$ ipython --no-banner

In [1]: import numpy as np

In [2]: from numpy import linalg as LA

In [3]: np.set_printoptions(precision=2, suppress=True, linewidth=140)

In [4]: def rd(a):
   ...:     return np.round(a, 2) + 0
   ...: 

In [5]: mat = np.load("a.npy")

In [6]: mat
Out[6]: 
array([[1.  , 0.5 , 0.25, 0.12, 0.06, 0.03],
       [0.5 , 1.  , 0.5 , 0.25, 0.12, 0.06],
       [0.25, 0.5 , 1.  , 0.5 , 0.25, 0.12],
       [0.12, 0.25, 0.5 , 1.  , 0.5 , 0.25],
       [0.06, 0.12, 0.25, 0.5 , 1.  , 0.5 ],
       [0.03, 0.06, 0.12, 0.25, 0.5 , 1.  ]])

In [7]: # symmetric

In [8]: rd(np.sort(np.abs(LA.eigvals(mat))))
Out[8]: array([0.36, 0.41, 0.55, 0.85, 1.44, 2.39])

In [9]: rd(np.abs(LA.eigvals(mat)).max())
Out[9]: np.float64(2.39)

In [10]: np.allclose(mat, mat.T)
Out[10]: True

In [11]: (mat + mat.T) / 2
Out[11]: 
array([[1.  , 0.5 , 0.25, 0.12, 0.06, 0.03],
       [0.5 , 1.  , 0.5 , 0.25, 0.12, 0.06],
       [0.25, 0.5 , 1.  , 0.5 , 0.25, 0.12],
       [0.12, 0.25, 0.5 , 1.  , 0.5 , 0.25],
       [0.06, 0.12, 0.25, 0.5 , 1.  , 0.5 ],
       [0.03, 0.06, 0.12, 0.25, 0.5 , 1.  ]])

In [12]: np.trace(mat)
Out[12]: np.float64(6.0)

In [13]: print(rd(LA.matrix_power(mat, 2)))
[[1.33 1.16 0.83 0.53 0.32 0.18]
 [1.16 1.58 1.29 0.89 0.55 0.32]
 [0.83 1.29 1.64 1.31 0.88 0.53]
 [0.53 0.89 1.31 1.64 1.29 0.83]
 [0.32 0.55 0.88 1.29 1.58 1.16]
 [0.18 0.32 0.53 0.83 1.16 1.33]]

In [14]: rd(LA.norm(mat) ** 2 / LA.norm(mat, 2) ** 2)
Out[14]: np.float64(1.6)

In [15]: print(rd(LA.norm(mat[1], 1)), rd(LA.norm(mat[1], np.inf)))
2.43 1.0

In [16]: print(rd(LA.norm(mat[1] - mat[3])))
1.2

In [17]: rd(LA.norm(mat, "nuc"))
Out[17]: np.float64(6.0)

In [18]: rd(mat[1] @ mat[3])
Out[18]: np.float64(0.88)

In [19]: LA.norm(mat, axis=1).argmax()
Out[19]: np.int64(2)

In [20]: x0 = np.array([3, 0, 0, 0, 0, 3])

In [21]: y = mat @ x0

In [22]: rd(y)
Out[22]: array([3.09, 1.68, 1.11, 1.11, 1.68, 3.09])

In [23]: print(rd(LA.solve(mat.T, mat[4])))
[0. 0. 0. 0. 1. 0.]

In [24]: rd(LA.solve(mat, y + mat[:, 1]))
Out[24]: array([3., 1., 0., 0., 0., 3.])

In [25]: rd(LA.solve(mat, y))
Out[25]: array([3., 0., 0., 0., 0., 3.])

In [26]: rd(LA.solve(mat, -2 * y))
Out[26]: array([-6.,  0.,  0.,  0.,  0., -6.])

In [27]: x0 = np.array([7, -7, 0, 5, 7, -6])

In [28]: y = mat @ x0

In [29]: beta, lr = np.zeros(6), 1 / LA.norm(mat, 2) ** 2

In [30]: for i in range(60):
    ...:     beta -= lr * mat.T @ (mat @ beta - y)
    ...:     if i % 10 == 0: print(i, round(LA.norm(mat @ beta - y), 2))
    ...: 
0 7.2
10 4.19
20 2.55
30 1.62
40 1.08
50 0.75

In [31]: rd(beta)
Out[31]: array([ 6.44, -6.13, -0.64,  5.5 ,  6.43, -5.62])

In [32]: Lm = LA.cholesky(mat)

In [33]: rd(Lm @ Lm.T)
Out[33]: 
array([[1.  , 0.5 , 0.25, 0.12, 0.06, 0.03],
       [0.5 , 1.  , 0.5 , 0.25, 0.12, 0.06],
       [0.25, 0.5 , 1.  , 0.5 , 0.25, 0.12],
       [0.12, 0.25, 0.5 , 1.  , 0.5 , 0.25],
       [0.06, 0.12, 0.25, 0.5 , 1.  , 0.5 ],
       [0.03, 0.06, 0.12, 0.25, 0.5 , 1.  ]])

In [34]: LA.eigvalsh(mat).min() > 0
Out[34]: np.True_

In [35]: rd(Lm)
Out[35]: 
array([[1.  , 0.  , 0.  , 0.  , 0.  , 0.  ],
       [0.5 , 0.87, 0.  , 0.  , 0.  , 0.  ],
       [0.25, 0.43, 0.87, 0.  , 0.  , 0.  ],
       [0.12, 0.22, 0.43, 0.87, 0.  , 0.  ],
       [0.06, 0.1 , 0.22, 0.43, 0.87, 0.  ],
       [0.03, 0.05, 0.1 , 0.22, 0.43, 0.87]])

In [36]: rd(np.diag(Lm) ** 2)
Out[36]: array([1.  , 0.75, 0.75, 0.75, 0.75, 0.75])

In [37]: feats = np.load("arr.npy")

In [38]: feats
Out[38]: 
array([[-1, -1, -1,  1],
       [-3, -3, -3,  3],
       [-3, -3, -3,  3],
       [-1, -1, -1,  1]])

In [39]: U, sig, Vt = LA.svd(feats)

In [40]: np.argmax(sig[:-1] / (sig[1:] + 1e-6)) + 1
Out[40]: np.int64(1)

In [41]: M2 = U[:, :1] @ np.diag(sig[:1]) @ Vt[:1]

In [42]: LA.matrix_rank(M2)
Out[42]: np.int64(1)

In [43]: rd(M2)
Out[43]: 
array([[-1., -1., -1.,  1.],
       [-3., -3., -3.,  3.],
       [-3., -3., -3.,  3.],
       [-1., -1., -1.,  1.]])

In [44]: arr = np.load("w.npy")

In [45]: arr
Out[45]: 
array([[ 0,  0,  0,  0],
       [ 0,  2,  0,  0],
       [-1,  1, -1,  0],
       [ 2, -2, -2,  2]])

In [46]: # triangular: eigenvalues sit on the diagonal

In [47]: M2 = np.array([[2, 1, 0], [1, 3, 1]])

In [48]: basis = np.kron(M2, arr)

In [49]: basis
Out[49]: 
array([[ 0,  0,  0,  0,  0,  0,  0,  0,  0,  0,  0,  0],
       [ 0,  4,  0,  0,  0,  2,  0,  0,  0,  0,  0,  0],
       [-2,  2, -2,  0, -1,  1, -1,  0,  0,  0,  0,  0],
       [ 4, -4, -4,  4,  2, -2, -2,  2,  0,  0,  0,  0],
       [ 0,  0,  0,  0,  0,  0,  0,  0,  0,  0,  0,  0],
       [ 0,  2,  0,  0,  0,  6,  0,  0,  0,  2,  0,  0],
       [-1,  1, -1,  0, -3,  3, -3,  0, -1,  1, -1,  0],
       [ 2, -2, -2,  2,  6, -6, -6,  6,  2, -2, -2,  2]])

In [50]: rd(LA.norm(basis, 2)), rd(LA.norm(M2, 2) * LA.norm(arr, 2))
Out[50]: (np.float64(15.62), np.float64(15.62))

In [51]: LA.matrix_rank(basis)
Out[51]: np.int64(6)

In [52]: x0 = np.array([2, 0, 2, 0, 0, 0])

In [53]: LA.norm(mat @ x0) <= LA.norm(mat, 2) * LA.norm(x0) + 1e-9
Out[53]: np.True_

In [54]: mat @ (2 * x0)
Out[54]: array([5.  , 4.  , 5.  , 2.48, 1.24, 0.6 ])

In [55]: mat * x0
Out[55]: 
array([[2.  , 0.  , 0.5 , 0.  , 0.  , 0.  ],
       [1.  , 0.  , 1.  , 0.  , 0.  , 0.  ],
       [0.5 , 0.  , 2.  , 0.  , 0.  , 0.  ],
       [0.24, 0.  , 1.  , 0.  , 0.  , 0.  ],
       [0.12, 0.  , 0.5 , 0.  , 0.  , 0.  ],
       [0.06, 0.  , 0.24, 0.  , 0.  , 0.  ]])

In [56]: mat @ np.eye(6)[0]
Out[56]: array([1.  , 0.5 , 0.25, 0.12, 0.06, 0.03])

In [57]: mat @ np.ones(6)
Out[57]: array([1.96, 2.43, 2.62, 2.62, 2.43, 1.96])

In [58]: rd(np.sort(LA.eigvals(arr)))
Out[58]: array([-1.,  0.,  2.,  2.])

In [59]: LA.matrix_power(arr - np.diag(np.diag(arr)), 4)
Out[59]: 
array([[0, 0, 0, 0],
       [0, 0, 0, 0],
       [0, 0, 0, 0],
       [0, 0, 0, 0]])

In [60]: print([int(LA.matrix_rank(LA.matrix_power(arr, p))) for p in range(1, 5)])
[3, 3, 3, 3]

In [61]: print(arr @ arr)
[[  0   0   0   0]
 [  0   4   0   0]
 [  1   1   1   0]
 [  6 -10  -2   4]]

In [62]: basis = np.sign(np.array([[3, 5, 5, 0], [1, 1, 2, 5], [5, 3, 2, 0], [5, 3, 0, 5]]))

In [63]: M2 = (np.tril(basis, -1) + np.eye(4)) @ (np.triu(basis, 1) + np.eye(4))

In [64]: w = np.array([2, 3, 5, -2])

In [65]: data = np.rint(M2 * w @ LA.inv(M2)) + 0

In [66]: print(data)
[[ 1.  0.  2. -1.]
 [-2.  6.  4. -6.]
 [-2.  1.  9. -6.]
 [-2.  8.  4. -8.]]

In [67]: x0 = np.array([3, 0, 3, 1])

In [68]: h1 = np.maximum(data @ x0, 0)

In [69]: data * (h1 > 1e-9)[:, None]
Out[69]: 
array([[ 1.,  0.,  2., -1.],
       [-0.,  0.,  0., -0.],
       [-2.,  1.,  9., -6.],
       [-0.,  0.,  0., -0.]])

In [70]: print(rd(np.tanh(data @ x0)))
[ 1.    0.    1.   -0.96]

In [71]: F = np.arange(15).reshape(5, 3) + 4

In [72]: F
Out[72]: 
array([[ 4,  5,  6],
       [ 7,  8,  9],
       [10, 11, 12],
       [13, 14, 15],
       [16, 17, 18]])

In [73]: U, sig, Vt = LA.svd(F)

In [74]: V = Vt[:(sig > 1e-8).sum()]

In [75]: rng = np.random.default_rng(776)

In [76]: x0 = F[0] + 2 * F[2] + rng.integers(2) * np.eye(3)[0]

In [77]: print(x0)
[25. 27. 30.]

In [78]: LA.matrix_rank(np.vstack([F, x0]))
Out[78]: np.int64(3)

In [79]: rd(np.diag(V.T @ V))
Out[79]: array([0.83, 0.33, 0.83])

In [80]: U, sig, Vt = LA.svd(F)

In [81]: rd(sig)
Out[81]: array([45.76,  1.14,  0.  ])

In [82]: M2 = U[:, :2] @ np.diag(sig[:2]) @ Vt[:2]

In [83]: rd(np.abs(F - M2).max())
Out[83]: np.float64(0.0)

In [84]: print(rd(LA.norm(F - M2) / LA.norm(F)))
0.0

In [85]: rd(LA.norm(F - M2, 2)), rd(sig[2])
Out[85]: (np.float64(0.0), np.float64(0.0))

In [86]: LA.matrix_rank(F, rtol=0.05)
Out[86]: np.int64(1)

In [87]: M2 = F / np.sqrt((F ** 2).mean(axis=1, keepdims=True))

In [88]: print(rd(M2[1]))
[0.87 0.99 1.12]

In [89]: print(LA.matrix_rank(F - F.mean(axis=1, keepdims=True)))
1

In [90]: LA.matrix_rank(M2) == LA.matrix_rank(F)
Out[90]: np.True_

In [91]: r = LA.matrix_rank(F)

In [92]: r
Out[92]: np.int64(2)

In [93]: N = LA.svd(F)[2][r:].T

In [94]: [int(LA.matrix_rank(F[:, :j + 1])) for j in range(3)]
Out[94]: [1, 2, 2]

In [95]: print(LA.matrix_rank(F.T @ F), LA.matrix_rank(F @ F.T))
2 2

In [96]: rd(N[:, 0] / N[np.abs(N[:, 0]).round(6).argmax(), 0])
Out[96]: array([-0.5,  1. , -0.5])

In [97]: rd(N @ N.T)
Out[97]: 
array([[ 0.17, -0.33,  0.17],
       [-0.33,  0.67, -0.33],
       [ 0.17, -0.33,  0.17]])

In [98]: rd(F @ N)
Out[98]: 
array([[0.],
       [0.],
       [0.],
       [0.],
       [0.]])

In [99]: [int(LA.matrix_rank(np.delete(F, i, axis=0))) for i in range(5)]
Out[99]: [2, 2, 2, 2, 2]

In [100]: f = np.array([4, 4, -4])

In [101]: np.convolve(F[3], f)
Out[101]: array([ 52, 108,  64,   4, -60])

In [102]: M = np.load("case0.npy")

In [103]: M
Out[103]: 
array([[ 2,  2, 12, 12],
       [ 0,  1,  0,  6],
       [18, 18,  8,  8],
       [ 0,  9,  0,  4]])

In [104]: f = np.array([2, 1, -1])

In [105]: np.polyval(f, M[0])
Out[105]: array([  9,   9, 299, 299])

In [106]: np.correlate(M[0], M[1], "full")
Out[106]: array([12, 12, 74, 74, 12, 12,  0])

In [107]: np.array([np.convolve(row, f, "same") for row in M])
Out[107]: 
array([[ 6, 24, 34,  0],
       [ 2,  1, 11,  6],
       [54, 16,  6,  0],
       [18,  9, -1,  4]])

In [108]: np.convolve(M[0], f)
Out[108]: array([  4,   6,  24,  34,   0, -12])

In [109]: lab = rng.permutation(4)

In [110]: M2 = M[:, lab] * rng.choice([-1, 1], 4)

In [111]: M2
Out[111]: 
array([[ -2,   2, -12,  12],
       [  0,   1,  -6,   0],
       [-18,  18,  -8,   8],
       [  0,   9,  -4,   0]])

In [112]: U, _, Vt = LA.svd(M.T @ M2)

In [113]: rd(U @ Vt)
Out[113]: 
array([[-1.,  0.,  0.,  0.],
       [ 0.,  1.,  0.,  0.],
       [ 0.,  0.,  0.,  1.],
       [ 0.,  0., -1.,  0.]])

In [114]: rd(LA.lstsq(M, M2)[0])
Out[114]: 
array([[-1.,  0.,  0.,  0.],
       [ 0.,  1.,  0.,  0.],
       [ 0.,  0.,  0.,  1.],
       [ 0.,  0., -1.,  0.]])
